$ python -q
>>> import numpy as np
>>> import numpy.linalg as la
>>> np.set_printoptions(precision=2, suppress=True, linewidth=120, legacy="1.25")
>>> W0 = np.load("case15.npy")
>>> W0
array([[-0.1, -1.8,  1.5, -0.8, -0.5,  0.9, -0.3],
       [-0.4, -0.1,  0.1, -0.6,  1.4, -0.3, -0.7],
       [-0.2, -0.1, -1.2,  0.2,  0.6, -1.9,  0.2],
       [-1. , -0.1,  0.5,  1.9,  2.3, -0.5,  0.7],
       [ 0.4,  1. ,  0.5,  0.2,  0.6,  0.9,  0.7],
       [ 2.3,  1.1,  0.1,  1.2,  0. , -0.5,  1.3]])
>>> rng = np.random.default_rng(67806)
>>> Y = W0 + rng.integers(-2, 3, (6, 5)) @ rng.integers(-2, 3, (5, 7))
>>> Y
array([[-5.1,  4.2,  0.5,  7.2, -2.5,  4.9, -5.3],
       [-2.4, 15.9,  5.1,  5.4,  4.4,  7.7, -2.7],
       [ 0.8, -4.1, -1.2,  2.2,  1.6, -4.9, -1.8],
       [-2. , -2.1,  0.5,  3.9,  1.3,  3.5, -2.3],
       [ 0.4,  1. ,  0.5, -3.8, -1.4,  4.9,  2.7],
       [ 5.3,  5.1,  5.1,  3.2,  5. ,  0.5,  0.3]])
>>> np.abs(Y - W0).sum(axis=1)
array([31., 42., 13., 13., 12., 21.])
>>> np.round(la.svd(Y - W0, compute_uv=False), 2) + 0
array([23.29, 10.74,  8.64,  5.22,  0.35,  0.  ])
>>> la.matrix_rank(Y - W0, tol=1e-8)
5
>>> Y - W0
array([[-5.,  6., -1.,  8., -2.,  4., -5.],
       [-2., 16.,  5.,  6.,  3.,  8., -2.],
       [ 1., -4.,  0.,  2.,  1., -3., -2.],
       [-1., -2.,  0.,  2., -1.,  4., -3.],
       [ 0.,  0.,  0., -4., -2.,  4.,  2.],
       [ 3.,  4.,  5.,  2.,  5.,  1., -1.]])
>>> feats = np.load("dump.npy")
>>> feats
array([[0.42, 0.42, 0.25],
       [0.42, 0.42, 0.25],
       [0.25, 0.25, 0.15]])
>>> np.round(la.norm(feats, 2) / la.norm(feats), 2)
1.0
>>> la.cond(feats) > 100
True
>>> la.matrix_rank(feats, rtol=0.1)
1
>>> t = np.radians(180)
>>> r_ = np.eye(3)
>>> r_[1, 1] = r_[2, 2] = np.cos(t)
>>> r_[1, 2], r_[2, 1] = -np.sin(t), np.sin(t)
>>> r_.round(2) + 0
array([[ 1.,  0.,  0.],
       [ 0., -1.,  0.],
       [ 0.,  0., -1.]])
>>> Y = feats @ r_.T
>>> np.allclose(feats @ feats.T, Y @ Y.T)
True
>>> Y
array([[ 0.42, -0.42, -0.25],
       [ 0.42, -0.42, -0.25],
       [ 0.25, -0.25, -0.15]])
>>> X = np.load("arr.npy")
>>> X
array([[-0.9 , -0.1 , -1.1 , -0.6 ,  1.  ],
       [ 1.4 ,  0.6 , -0.7 , -0.4 , -0.8 ],
       [ 1.46,  0.67, -0.72, -0.33, -0.81],
       [-0.4 ,  1.  , -0.5 , -0.3 , -1.6 ],
       [ 0.3 ,  0.4 , -0.8 , -0.7 ,  0.5 ]])
>>> hat = np.triu(np.array([[-2, 1, 3, 2, -3],
...     [-3, -2, 1, -2, -1],
...     [-2, -2, -1, -1, -3],
...     [0, 2, -2, 2, 1],
...     [-3, 2, 3, 2, -3]]), 1) + np.eye(5)
>>> Y = hat @ X @ la.inv(hat)
>>> la.matrix_rank(Y)
5
>>> np.poly(Y)
array([ 1.  ,  0.82, -0.22, -1.72, -1.84, -0.21])
>>> lab = rng.permutation(5)
>>> Y = X[:, lab] * rng.choice([-1, 1], 5)
>>> Y
array([[-1.1 ,  0.1 , -1.  , -0.9 ,  0.6 ],
       [-0.7 , -0.6 ,  0.8 ,  1.4 ,  0.4 ],
       [-0.72, -0.67,  0.81,  1.46,  0.33],
       [-0.5 , -1.  ,  1.6 , -0.4 ,  0.3 ],
       [-0.8 , -0.4 , -0.5 ,  0.3 ,  0.7 ]])
>>> Uu, _, vt = la.svd(X.T @ Y)
>>> lab
array([2, 1, 4, 0, 3])
>>> E = np.array([[0, 1, 2], [0, 0, 2], [0, 0, 0]])
>>> t = np.radians(135)
>>> r_ = np.eye(3)
>>> r_[2, 2] = r_[0, 0] = np.cos(t)
>>> r_[2, 0], r_[0, 2] = -np.sin(t), np.sin(t)
>>> r_
array([[-0.71,  0.  ,  0.71],
       [ 0.  ,  1.  ,  0.  ],
       [-0.71,  0.  , -0.71]])
>>> Y = E @ r_.T
>>> np.allclose(E @ E.T, Y @ Y.T)
True
>>> np.allclose(la.norm(E, axis=1), la.norm(Y, axis=1))
True
>>> np.abs(Y - E).max(axis=0)
array([1.41, 0.  , 3.41])
>>> Y
array([[ 1.41,  1.  , -1.41],
       [ 1.41,  0.  , -1.41],
       [ 0.  ,  0.  ,  0.  ]])
>>> Y = np.array([[2, -2, -2], [0, 1, -2]])
>>> basis = np.kron(Y, E)
>>> basis
array([[ 0,  2,  4,  0, -2, -4,  0, -2, -4],
       [ 0,  0,  4,  0,  0, -4,  0,  0, -4],
       [ 0,  0,  0,  0,  0,  0,  0,  0,  0],
       [ 0,  0,  0,  0,  1,  2,  0, -2, -4],
       [ 0,  0,  0,  0,  0,  2,  0,  0, -4],
       [ 0,  0,  0,  0,  0,  0,  0,  0,  0]])
>>> Y = np.array([[1, 2, 1],
...     [0, 0, 2],
...     [0, 0, 0],
...     [1, 0, 2],
...     [0, 0, 0],
...     [2, 0, 1],
...     [0, 0, 2],
...     [1, 0, 1],
...     [0, 2, 1]])
>>> la.matrix_rank(basis @ Y)
3
>>> la.matrix_rank(np.vstack([basis, Y.T]))
7
>>> np.einsum("ik,kj->ij", basis, Y)
array([[-10,  -8,  -6],
       [ -8,  -8,  -8],
       [  0,   0,   0],
       [  2,  -8,  -4],
       [  4,  -8,  -2],
       [  0,   0,   0]])
>>> basis @ Y
array([[-10,  -8,  -6],
       [ -8,  -8,  -8],
       [  0,   0,   0],
       [  2,  -8,  -4],
       [  4,  -8,  -2],
       [  0,   0,   0]])
>>> K = np.load("data.npy")
>>> K
array([[ 0.96, -0.04, -0.04, -0.13, -0.13, -0.04, -0.21],
       [-0.04,  0.96, -0.04, -0.13, -0.13, -0.04, -0.21],
       [-0.04, -0.04,  0.96, -0.13, -0.13, -0.04, -0.21],
       [-0.13, -0.13, -0.13,  0.62, -0.38, -0.13, -0.64],
       [-0.13, -0.13, -0.13, -0.38,  0.62, -0.13, -0.64],
       [-0.04, -0.04, -0.04, -0.13, -0.13,  0.96, -0.21],
       [-0.21, -0.21, -0.21, -0.64, -0.64, -0.21, -0.06]])
>>> lab = rng.permutation(7)
>>> lab
array([6, 4, 1, 5, 3, 2, 0])
>>> Y = K[lab][:, lab]
>>> np.round(la.det(Y), 2), np.round(la.det(K[lab]), 2)
(-1.0, 1.0)
>>> np.trace(Y)
5.0
>>> np.sort(np.abs(la.eigvals(Y)))
array([1., 1., 1., 1., 1., 1., 1.])
>>> Y
array([[-0.06, -0.64, -0.21, -0.21, -0.64, -0.21, -0.21],
       [-0.64,  0.62, -0.13, -0.13, -0.38, -0.13, -0.13],
       [-0.21, -0.13,  0.96, -0.04, -0.13, -0.04, -0.04],
       [-0.21, -0.13, -0.04,  0.96, -0.13, -0.04, -0.04],
       [-0.64, -0.38, -0.13, -0.13,  0.62, -0.13, -0.13],
       [-0.21, -0.13, -0.04, -0.04, -0.13,  0.96, -0.04],
       [-0.21, -0.13, -0.04, -0.04, -0.13, -0.04,  0.96]])
>>> la.pinv(Y)
array([[-0.06, -0.64, -0.21, -0.21, -0.64, -0.21, -0.21],
       [-0.64,  0.62, -0.13, -0.13, -0.38, -0.13, -0.13],
       [-0.21, -0.13,  0.96, -0.04, -0.13, -0.04, -0.04],
       [-0.21, -0.13, -0.04,  0.96, -0.13, -0.04, -0.04],
       [-0.64, -0.38, -0.13, -0.13,  0.62, -0.13, -0.13],
       [-0.21, -0.13, -0.04, -0.04, -0.13,  0.96, -0.04],
       [-0.21, -0.13, -0.04, -0.04, -0.13, -0.04,  0.96]])
>>> round(Y[:, 4] @ Y[:, 1], 2)
0.0
>>> la.svd(Y, compute_uv=False)
array([1., 1., 1., 1., 1., 1., 1.])
>>> np.round(Y.T @ Y, 2) + 0
array([[1., 0., 0., 0., 0., 0., 0.],
       [0., 1., 0., 0., 0., 0., 0.],
       [0., 0., 1., 0., 0., 0., 0.],
       [0., 0., 0., 1., 0., 0., 0.],
       [0., 0., 0., 0., 1., 0., 0.],
       [0., 0., 0., 0., 0., 1., 0.],
       [0., 0., 0., 0., 0., 0., 1.]])
>>> np.round(Y @ Y.T, 2) + 0
array([[1., 0., 0., 0., 0., 0., 0.],
       [0., 1., 0., 0., 0., 0., 0.],
       [0., 0., 1., 0., 0., 0., 0.],
       [0., 0., 0., 1., 0., 0., 0.],
       [0., 0., 0., 0., 1., 0., 0.],
       [0., 0., 0., 0., 0., 1., 0.],
       [0., 0., 0., 0., 0., 0., 1.]])
>>> Y = np.array([[-2, 1], [-1, -3], [2, 3], [3, -3], [2, -1], [2, 3], [-2, -3]])
>>> np.einsum("ik,kj->ij", K, Y)
array([[-2.26,  1.98],
       [-1.26, -2.02],
       [ 1.74,  3.98],
       [ 2.23, -0.06],
       [ 1.23,  1.94],
       [ 1.74,  3.98],
       [-3.28,  1.89]])
>>> Q, vecs = la.qr(K[:, :4])[0], la.qr(K[:, 4:])[0]
>>> s = la.svd(Q.T @ vecs, compute_uv=False)
>>> (s > 0.9).sum()
0
>>> lab = rng.permutation(7)
>>> Y = K[:, lab] * rng.choice([-1, 1], 7)
>>> Y
array([[-0.04, -0.13,  0.21, -0.04, -0.13,  0.96, -0.04],
       [-0.04, -0.13,  0.21,  0.96, -0.13, -0.04, -0.04],
       [-0.04, -0.13,  0.21, -0.04, -0.13, -0.04,  0.96],
       [-0.13, -0.38,  0.64, -0.13,  0.62, -0.13, -0.13],
       [-0.13,  0.62,  0.64, -0.13, -0.38, -0.13, -0.13],
       [ 0.96, -0.13,  0.21, -0.04, -0.13, -0.04, -0.04],
       [-0.21, -0.64,  0.06, -0.21, -0.64, -0.21, -0.21]])
>>> Uu, _, vt = la.svd(K.T @ Y)
>>> lab
array([5, 4, 6, 1, 3, 0, 2])
>>> np.round(la.lstsq(K, Y)[0], 2) + 0
array([[ 0.,  0.,  0.,  0.,  0.,  1.,  0.],
       [ 0.,  0.,  0.,  1.,  0.,  0.,  0.],
       [ 0.,  0.,  0.,  0.,  0.,  0.,  1.],
       [ 0.,  0.,  0.,  0.,  1.,  0.,  0.],
       [ 0.,  1.,  0.,  0.,  0.,  0.,  0.],
       [ 1.,  0.,  0.,  0.,  0.,  0.,  0.],
       [ 0.,  0., -1.,  0.,  0.,  0.,  0.]])
>>> np.round(Uu @ vt, 2) + 0
array([[ 0.,  0.,  0.,  0.,  0.,  1.,  0.],
       [ 0.,  0.,  0.,  1.,  0.,  0.,  0.],
       [ 0.,  0.,  0.,  0.,  0.,  0.,  1.],
       [ 0.,  0.,  0.,  0.,  1.,  0.,  0.],
       [ 0.,  1.,  0.,  0.,  0.,  0.,  0.],
       [ 1.,  0.,  0.,  0.,  0.,  0.,  0.],
       [ 0.,  0., -1.,  0.,  0.,  0.,  0.]])
